>>> import numpy as np
>>> np.set_printoptions(precision=2, suppress=True, linewidth=160, floatmode="fixed")
>>> mat = np.load("sample9.npy")
>>> mat
array([[1, 1, 1, 1],
       [2, 1, 2, 1],
       [1, 1, 1, 1],
       [2, 1, 2, 1]])
>>> x = np.array([-1, -2, -2, -1])
>>> a = np.maximum(mat @ x, 0)
>>> np.maximum(mat @ x, 0) - np.maximum(-mat @ x, 0)
array([-6, -9, -6, -9])
>>> np.tanh(mat @ x)
array([-1.00, -1.00, -1.00, -1.00])
>>> mat.T @ a
array([0, 0, 0, 0])
>>> np.maximum(mat @ (3 * x), 0)
array([0, 0, 0, 0])
>>> a
array([0, 0, 0, 0])
>>> np.linalg.norm(mat, axis=1)
array([2.00, 3.16, 2.00, 3.16])
>>> round(float(np.linalg.norm(mat, 1)), 2), np.round(np.linalg.norm(mat, np.inf), 2)
(6.0, np.float64(6.0))
>>> np.round(np.linalg.norm(mat[2], 1), 2), np.round(np.linalg.norm(mat[2], np.inf), 2)
(np.float64(4.0), np.float64(1.0))
>>> np.round(np.linalg.norm(mat, "nuc"), 2)
np.float64(6.0)
>>> mat[2] @ mat[1]
np.int64(6)
>>> K = np.tanh(np.array([[0.1, -0.5],
...     [1.5, 0.8],
...     [-0.4, -1.1],
...     [-0.1, 0.1],
...     [0.3, 1.3],
...     [0.2, 0.2],
...     [-0.1, -1.4],
...     [1.0, -0.4],
...     [-1.5, 1.7],
...     [1.1, -0.7],
...     [-0.1, 0.6],
...     [0.8, 0.5],
...     [0.0, 0.2],
...     [-0.6, 1.2],
...     [-0.7, 0.6],
...     [-1.6, -2.5],
...     [-0.8, 0.3]]) @ np.array([[-0.4, 1.3, -1.5, -1.1, -0.2], [0.6, 1.9, -0.6, 0.6, -0.1]]))
>>> K.round(2) + 0
array([[-0.33, -0.68,  0.15, -0.39,  0.03],
       [-0.12,  1.00, -0.99, -0.82, -0.36],
       [-0.46, -0.99,  0.85, -0.22,  0.19],
       [ 0.10,  0.06,  0.09,  0.17,  0.01],
       [ 0.58,  0.99, -0.84,  0.42, -0.19],
       [ 0.04,  0.56, -0.40, -0.10, -0.06],
       [-0.66, -0.99,  0.76, -0.62,  0.16],
       [-0.56,  0.49, -0.85, -0.87, -0.16],
       [ 0.92,  0.86,  0.84,  0.99,  0.13],
       [-0.70,  0.10, -0.84, -0.93, -0.15],
       [ 0.38,  0.77, -0.21,  0.44, -0.04],
       [-0.02,  0.96, -0.91, -0.52, -0.21],
       [ 0.12,  0.36, -0.12,  0.12, -0.02],
       [ 0.74,  0.91,  0.18,  0.88,  0.00],
       [ 0.56,  0.23,  0.60,  0.81,  0.08],
       [-0.70, -1.00,  1.00,  0.25,  0.52],
       [ 0.46, -0.44,  0.77,  0.79,  0.13]])
>>> rng = np.random.default_rng(64)
>>> lab = rng.permutation(4)
>>> lab
array([0, 3, 1, 2])
>>> out = mat[lab][:, lab]
>>> np.allclose(out, mat)
False
>>> np.diag(out)
array([1, 1, 1, 1])
>>> out = np.array([[0, 0, -2], [-1, -2, -1], [2, -1, -2], [-2, -2, 0]])
>>> mat @ out
array([[-1, -5, -5],
       [ 1, -6, -9],
       [-1, -5, -5],
       [ 1, -6, -9]])
>>> np.einsum("ik,kj->ij", mat, out)
array([[-1, -5, -5],
       [ 1, -6, -9],
       [-1, -5, -5],
       [ 1, -6, -9]])
>>> np.einsum("ik,kj->ji", mat, out)
array([[-1,  1, -1,  1],
       [-5, -6, -5, -6],
       [-5, -9, -5, -9]])
>>> np.linalg.matrix_rank(np.vstack([mat, out.T]))
np.int64(4)
>>> np.einsum("ii->", mat)
np.int64(4)
>>> np.kron(np.eye(2, dtype=int), mat)
array([[1, 1, 1, 1, 0, 0, 0, 0],
       [2, 1, 2, 1, 0, 0, 0, 0],
       [1, 1, 1, 1, 0, 0, 0, 0],
       [2, 1, 2, 1, 0, 0, 0, 0],
       [0, 0, 0, 0, 1, 1, 1, 1],
       [0, 0, 0, 0, 2, 1, 2, 1],
       [0, 0, 0, 0, 1, 1, 1, 1],
       [0, 0, 0, 0, 2, 1, 2, 1]])
>>> Uu, sigma, VT = np.linalg.svd(mat)
>>> evecs = VT[:(sigma > 1e-8).sum()]
>>> x = mat[0] + 2 * mat[2] + rng.integers(2) * np.eye(4)[1]
>>> x
array([3.00, 3.00, 3.00, 3.00])
>>> np.linalg.matrix_rank(np.vstack([mat, x]))
np.int64(2)
>>> round(float(np.linalg.norm(x - evecs.T @ evecs @ x)), 2)
0.0
>>> np.round(evecs.T @ evecs, 2) + 0
array([[0.50, 0.00, 0.50, 0.00],
       [0.00, 0.50, 0.00, 0.50],
       [0.50, 0.00, 0.50, 0.00],
       [0.00, 0.50, 0.00, 0.50]])
>>> out = mat / np.sqrt((mat ** 2).mean(axis=1, keepdims=True))
>>> np.linalg.norm(out, axis=1)
array([2.00, 2.00, 2.00, 2.00])
>>> np.linalg.matrix_rank(mat - mat.mean(axis=1, keepdims=True))
np.int64(1)
>>> mat - mat.mean(axis=1, keepdims=True)
array([[ 0.00,  0.00,  0.00,  0.00],
       [ 0.50, -0.50,  0.50, -0.50],
       [ 0.00,  0.00,  0.00,  0.00],
       [ 0.50, -0.50,  0.50, -0.50]])
>>> out[2]
array([1.00, 1.00, 1.00, 1.00])
>>> np.linalg.matrix_rank(out) == np.linalg.matrix_rank(mat)
np.True_
>>> feats = np.load("case5.npy")
>>> feats
array([[ 0.03,  0.12, -0.02, -0.12],
       [ 0.12,  0.48, -0.06, -0.48],
       [-0.02, -0.06,  0.01,  0.06],
       [-0.12, -0.48,  0.06,  0.48]])
>>> Uu, sigma, VT = np.linalg.svd(feats)
>>> np.argmax(sigma[:-1] / (sigma[1:] + 1e-6)) + 1
np.int64(1)
>>> sigma.round(2) + 0
array([1.00, 0.00, 0.00, 0.00])
>>> out = Uu[:, :1] @ np.diag(sigma[:1]) @ VT[:1]
>>> np.round(np.abs(feats - out).max(), 2)
np.float64(0.0)
>>> np.linalg.matrix_rank(feats, rtol=0.05)
np.int64(1)
>>> out
array([[ 0.03,  0.12, -0.02, -0.12],
       [ 0.12,  0.48, -0.06, -0.48],
       [-0.02, -0.06,  0.01,  0.06],
       [-0.12, -0.48,  0.06,  0.48]])
>>> np.linalg.matrix_rank(out)
np.int64(1)
